$ python3 -q
>>> import numpy as np
>>> np.set_printoptions(precision=2, suppress=True, linewidth=200, floatmode="fixed")
>>> E = np.load("sample17.npy")
>>> print(E)
[[ 14.25   2.67   9.88]
 [  5.81   7.69  -1.95]
 [  3.17  -2.79   3.29]
 [ -7.70   0.48  -6.61]
 [ -7.41   2.56  -1.75]
 [ -5.90  -2.53  -7.08]
 [ -2.34   3.25  -2.53]
 [ -0.33   0.40  -1.98]
 [ -0.38  -1.09  -1.32]
 [-12.70   0.60  -9.75]
 [  1.51  -0.44   1.84]
 [ -5.62   3.05   3.89]
 [ 18.22  -2.49  16.25]
 [  2.76   1.72   1.76]
 [ -1.78   1.63   5.22]
 [  4.80  -6.17   5.39]
 [ -7.77   2.60 -10.62]
 [  0.78   1.71  -2.54]
 [  6.42  12.30   3.02]]
>>> x = np.array([0, 0, 3])
>>> y = E @ x
>>> c, lr = np.zeros(3), 1 / np.linalg.norm(E, 2) ** 2
>>> for i in range(300):
...     c -= lr * E.T @ (E @ c - y)
...     if i % 50 == 0: print(i, round(np.linalg.norm(E @ c - y), 2))
... 
0 24.59
50 0.51
100 0.01
150 0.0
200 0.0
250 0.0
>>> print(c.round(2) + 0)
[0.00 0.00 3.00]
>>> x = np.array([1, 3, -3])
>>> print(np.linalg.norm(E @ x) <= np.linalg.norm(E, 2) * np.linalg.norm(x) + 1e-9)
True
>>> print((E @ x).argmax())
1
>>> P = E @ np.linalg.solve(E.T @ E, E.T)
>>> print(round(np.trace(P), 2))
3.0
>>> print(np.linalg.matrix_rank(np.eye(19) - P))
16
>>> print(np.round(np.linalg.eigvalsh(P), 2) + 0)
[0.00 0.00 0.00 0.00 0.00 0.00 0.00 0.00 0.00 0.00 0.00 0.00 0.00 0.00 0.00 0.00 1.00 1.00 1.00]
>>> print(P @ E[:, 0])
[ 14.25   5.81   3.17  -7.70  -7.41  -5.90  -2.34  -0.33  -0.38 -12.70   1.51  -5.62  18.22   2.76  -1.78   4.80  -7.77   0.78   6.42]
>>> cen = E - E.mean(axis=0)
>>> Uu, sv, VT = np.linalg.svd(cen, full_matrices=False)
>>> print((np.sign(Uu[:, 0]) == np.sign(Uu[0, 0])).astype(int))
[1 1 1 0 0 0 0 0 0 0 1 0 1 1 1 1 0 0 1]
>>> print(np.round(cen.mean(axis=0), 2) + 0)
[0.00 0.00 0.00]
>>> print(round(float((sv ** 2).sum() ** 2 / (sv ** 4).sum()), 2))
1.5
>>> print(np.abs(Uu[:, 0]).argmax())
12
>>> print(np.abs(VT[-1]))
[0.61 0.29 0.74]
>>> print(sv ** 2 / (sv ** 2).sum())
[0.80 0.14 0.06]
>>> print(np.searchsorted(np.cumsum(sv ** 2) / (sv ** 2).sum(), 0.9) + 1)
2
